>>> import numpy as np
>>> from numpy import linalg as LA
>>> np.set_printoptions(suppress=True, linewidth=100)
>>> X = np.load("block18.npy")
>>> X
array([[-1, -1, -1, -1, -1],
       [-1, -2, -2, -2, -2],
       [-1, -2, -3, -3, -3],
       [-1, -2, -3, -4, -4],
       [-1, -2, -3, -4, -5]])
>>> T = np.stack([X, 5 * X, X[::-1]])
>>> np.einsum("bij,cij->bc", T, T)
array([[ 155,  775,  116],
       [ 775, 3875,  580],
       [ 116,  580,  155]])
>>> T.shape
(3, 5, 5)
>>> T.sum(axis=0)
array([[ -7,  -8,  -9, -10, -11],
       [ -7, -14, -15, -16, -16],
       [ -7, -14, -21, -21, -21],
       [ -7, -14, -20, -26, -26],
       [ -7, -13, -19, -25, -31]])
>>> LA.matrix_rank(T)
array([5, 5, 5])
>>> np.round(LA.det(T), 2)
array([   -1., -3125.,    -1.])
>>> M, _ = LA.qr(np.array([[-0.6, -0.4, -0.7, 0.1],
...     [-0.5, 0.1, -0.4, -1.7],
...     [-0.9, -1.1, 1.0, 0.1],
...     [1.1, 0.0, -0.4, 1.0]]))
>>> M.round(2)
array([[-0.37,  0.14,  0.84, -0.37],
       [-0.31, -0.35,  0.29,  0.83],
       [-0.55,  0.75, -0.28,  0.21],
       [ 0.68,  0.54,  0.36,  0.35]])
>>> rng = np.random.default_rng(225646)
>>> labels = rng.permutation(4)
>>> labels
array([2, 1, 3, 0])
>>> M2 = M[labels][:, labels]
>>> round(float(np.trace(M2)), 2)
-0.65
>>> M2.round(2)
array([[-0.28,  0.75,  0.21, -0.55],
       [ 0.29, -0.35,  0.83, -0.31],
       [ 0.36,  0.54,  0.35,  0.68],
       [ 0.84,  0.14, -0.37, -0.37]])
>>> np.round(np.sort(np.abs(LA.eigvals(M2))), 2)
array([1., 1., 1., 1.])
>>> vec = np.array([-1, 0, -2, -2])
>>> np.round(LA.norm(vec), 2), round(float(LA.norm(M2 @ vec)), 2)
(np.float64(3.0), 3.0)
>>> [p for p in range(1, 25) if np.allclose(LA.matrix_power(M2, p), np.eye(4))]
[]
>>> round(float(LA.det(M2)), 2)
-1.0
>>> 4 - LA.matrix_rank(M2 - np.eye(4), tol=1e-8)
np.int64(1)
>>> U, s, Vt = LA.svd(M, full_matrices=False)
>>> np.round(Vt @ Vt.T, 2) + 0
array([[1., 0., 0., 0.],
       [0., 1., 0., 0.],
       [0., 0., 1., 0.],
       [0., 0., 0., 1.]])
>>> np.sqrt((s ** 2).sum()), round(float(LA.norm(M)), 2)
(np.float64(2.0), 2.0)
>>> U.shape, s.shape, Vt.shape
((4, 4), (4,), (4, 4))
>>> (s > 1e-8).sum()
np.int64(4)
>>> Q, V = LA.qr(M[:, :1])[0], LA.qr(M[:, 1:])[0]
>>> s = LA.svd(Q.T @ V, compute_uv=False)
>>> round(LA.norm(Q @ Q.T - V @ V.T, 2), 2)
np.float64(1.0)
>>> (s > 0.9).sum()
np.int64(0)
>>> s.round(2) + 0
array([0.])
>>> F = np.load("data.npy")
>>> F
array([[-3.,  0.,  0.,  0.,  0.],
       [ 0., -1.,  0.,  0.,  0.],
       [ 0.,  0.,  2.,  2.,  3.],
       [ 0.,  0.,  0.,  1.,  3.],
       [ 0.,  0.,  0.,  3.,  2.]])
>>> U, s, Vt = LA.svd(F, full_matrices=False)
>>> round(float(np.sqrt((s ** 2).sum())), 2), round(float(LA.norm(F)), 2)
(7.07, 7.07)
>>> np.round(Vt @ Vt.T, 2) + 0
array([[1., 0., 0., 0., 0.],
       [0., 1., 0., 0., 0.],
       [0., 0., 1., 0., 0.],
       [0., 0., 0., 1., 0.],
       [0., 0., 0., 0., 1.]])
>>> U.shape, s.shape, Vt.shape
((5, 5), (5,), (5, 5))
>>> np.round(np.abs(Vt[0]), 2)
array([0.  , 0.  , 0.22, 0.59, 0.77])
>>> vec = np.array([2, 0, 1, 3, 1])
>>> y = F @ vec
>>> y
array([-6.,  0., 11.,  6., 11.])
>>> np.round(LA.solve(F.T, F[4]), 2)
array([-0., -0.,  0., -0.,  1.])
>>> np.round(LA.solve(F, y), 2)
array([ 2., -0.,  1.,  3.,  1.])
>>> np.round(LA.solve(F, 2 * y), 2)
array([ 4., -0.,  2.,  6.,  2.])
>>> F.shape
(5, 5)
>>> np.diff(F, axis=0)
array([[ 3., -1.,  0.,  0.,  0.],
       [ 0.,  1.,  2.,  2.,  3.],
       [ 0.,  0., -2., -1.,  0.],
       [ 0.,  0.,  0.,  2., -1.]])
>>> np.zeros(5, 5)
Traceback (most recent call last):
  File "<python-input-50>", line 1, in <module>
    np.zeros(5, 5)
    ~~~~~~~~^^^^^^
TypeError: Cannot interpret '5' as a data type
>>> F.sum(axis=1)
array([-3., -1.,  7.,  4.,  5.])
